In [1]: import numpy as np

In [2]: from numpy import linalg as LA

In [3]: np.set_printoptions(precision=4, suppress=True, linewidth=160, floatmode="fixed")

In [4]: tidy = lambda a: np.round(a, 4) + 0

In [5]: data = np.load("data.npy")

In [6]: data
Out[6]: 
array([[ 10.0033,  33.6553,  10.7632],
       [ -0.9243,   7.7330,   2.9697],
       [  9.5678,  19.6628, -15.7036],
       [  9.0743,  -2.6991,  -3.8537],
       [ 11.6526, -60.7627,   2.0301],
       [  9.1730,  -5.9855,   4.1029],
       [ -3.6615,   3.4972,  -0.7208],
       [  8.7101,  -1.0125,   5.9501],
       [  5.4216,   6.1827,  -4.1108],
       [ 10.1586,  16.9472,  -1.2178],
       [ -8.0489,   7.4162,   9.1769],
       [-11.5828,  -9.2230,  -1.1846],
       [ -3.7256, -14.6438,   3.7002],
       [  9.6551,   9.1171,   3.7067],
       [  4.6965,  -5.2082,   3.8229],
       [ -4.1229,   9.0722,  -2.9678],
       [  3.9534,   3.1690,  -3.3284],
       [ -4.8826,  -1.4933,   0.3324],
       [ -5.7868,  -5.8241,   1.9840],
       [-11.2087,  -1.6333,  -4.5076],
       [  3.0599, -19.6169,   1.1021],
       [ -7.3741,  -3.6253,   3.7466],
       [  1.5551,  -0.5405,  -0.2317],
       [-10.4524, -19.9103,  15.1976],
       [  6.7803,  -8.1111,   1.4246]])

In [7]: x = np.array([1, 0, 3])

In [8]: y = data @ x

In [9]: b, lr = np.zeros(3), 1 / LA.norm(data, 2) ** 2

In [10]: for i in range(6):
    ...:     b -= lr * data.T @ (data @ b - y)
    ...:     if i % 1 == 0: print(i, round(LA.norm(data @ b - y), 4))
    ...: 
0 80.1843
1 70.8853
2 62.6898
3 55.4598
4 49.0762
5 43.4363

In [11]: tidy(b)
Out[11]: array([ 0.5988, -0.0933,  1.5396])

In [12]: tidy(LA.cond(data))
Out[12]: np.float64(2.9591)

In [13]: dist = LA.norm(data[:, None] - data[None], axis=-1)

In [14]: np.unravel_index(dist.round(6).argmax(), dist.shape)
Out[14]: (np.int64(0), np.int64(4))

In [15]: dist.shape
Out[15]: (25, 25)

In [16]: dist.mean(axis=1).argmax()
Out[16]: np.int64(4)

In [17]: tidy(dist[:5, :5])
Out[17]: 
array([[ 0.0000, 29.1910, 29.9411, 39.1939, 94.8354],
       [29.1910,  0.0000, 24.5173, 15.9800, 69.6471],
       [29.9411, 24.5173,  0.0000, 25.3124, 82.3838],
       [39.1939, 15.9800, 25.3124,  0.0000, 58.4179],
       [94.8354, 69.6471, 82.3838, 58.4179,  0.0000]])

In [18]: LA.matrix_rank(dist ** 2)
Out[18]: np.int64(5)

In [19]: F = np.load("out11.npy")

In [20]: F
Out[20]: 
array([[ 4, 18, 15],
       [ 4,  0,  0],
       [ 3,  0,  0],
       [ 3,  2,  5],
       [ 2, 13, 22],
       [ 1,  0, 12],
       [ 2,  0,  4],
       [ 1,  6, 21],
       [ 2, 13, 22],
       [ 2,  0,  0],
       [ 2,  0,  0],
       [ 1,  0, 12],
       [ 1, 15, 30],
       [ 1,  0,  3],
       [ 4,  0,  0]])

In [21]: tidy(LA.norm(F, "nuc"))
Out[21]: np.float64(81.6678)

In [22]: tidy(LA.norm(F, 1)), tidy(LA.norm(F, np.inf))
Out[22]: (np.float64(146.0), np.float64(46.0))

In [23]: tidy(LA.norm(F[7] - F[6]))
Out[23]: np.float64(18.0555)

In [24]: LA.norm(F, axis=1).argmax()
Out[24]: np.int64(12)

In [25]: tidy(LA.norm(F, axis=0))
Out[25]: array([ 9.5394, 30.4467, 53.5910])

In [26]: tidy(LA.norm(F, axis=1))
Out[26]: array([23.7697,  4.0000,  3.0000,  6.1644, 25.6320, 12.0416,  4.4721, 21.8632, 25.6320,  2.0000,  2.0000, 12.0416, 33.5559,  3.1623,  4.0000])

In [27]: tidy(LA.norm(F[7], 1)), tidy(LA.norm(F[7], np.inf))
Out[27]: (np.float64(28.0), np.float64(21.0))
